$ ipython --no-banner

In [1]: import numpy as np

In [2]: import numpy.linalg as la

In [3]: np.set_printoptions(precision=1, suppress=True, linewidth=200, floatmode="fixed")

In [4]: A2 = np.array([[1, 0], [2, 0]])

In [5]: A = np.kron(np.eye(2, dtype=int), A2)

In [6]: A
Out[6]: 
array([[1, 0, 0, 0],
       [2, 0, 0, 0],
       [0, 0, 1, 0],
       [0, 0, 2, 0]])

In [7]: # triangular

In [8]: np.round(la.det(A), 1)
Out[8]: np.float64(0.0)

In [9]: A @ A
Out[9]: 
array([[1, 0, 0, 0],
       [2, 0, 0, 0],
       [0, 0, 1, 0],
       [0, 0, 2, 0]])

In [10]: print(np.sort(la.eigvals(A).real))
[0.0 0.0 1.0 1.0]

In [11]: np.unique(A.round(6), axis=0).shape
Out[11]: (4, 4)

In [12]: np.abs(np.diag(la.qr(A)[1])) > 1e-9
Out[12]: array([ True, False,  True, False])

In [13]: round(float(np.trace(la.pinv(A) @ A)), 1)
Out[13]: 2.0

In [14]: rank = la.matrix_rank(A)

In [15]: rank
Out[15]: np.int64(2)

In [16]: ns = la.svd(A)[2][rank:].T

In [17]: [int(la.matrix_rank(A[:i])) for i in range(1, len(A) + 1)]
Out[17]: [1, 1, 2, 2]

In [18]: print(la.matrix_rank(A.T @ A), la.matrix_rank(A @ A.T))
2 2

In [19]: print(ns.shape)
(4, 2)

In [20]: ns @ ns.T
Out[20]: 
array([[0.0, 0.0, 0.0, 0.0],
       [0.0, 1.0, 0.0, 0.0],
       [0.0, 0.0, 0.0, 0.0],
       [0.0, 0.0, 0.0, 1.0]])

In [21]: np.allclose(A @ ns, 0)
Out[21]: True
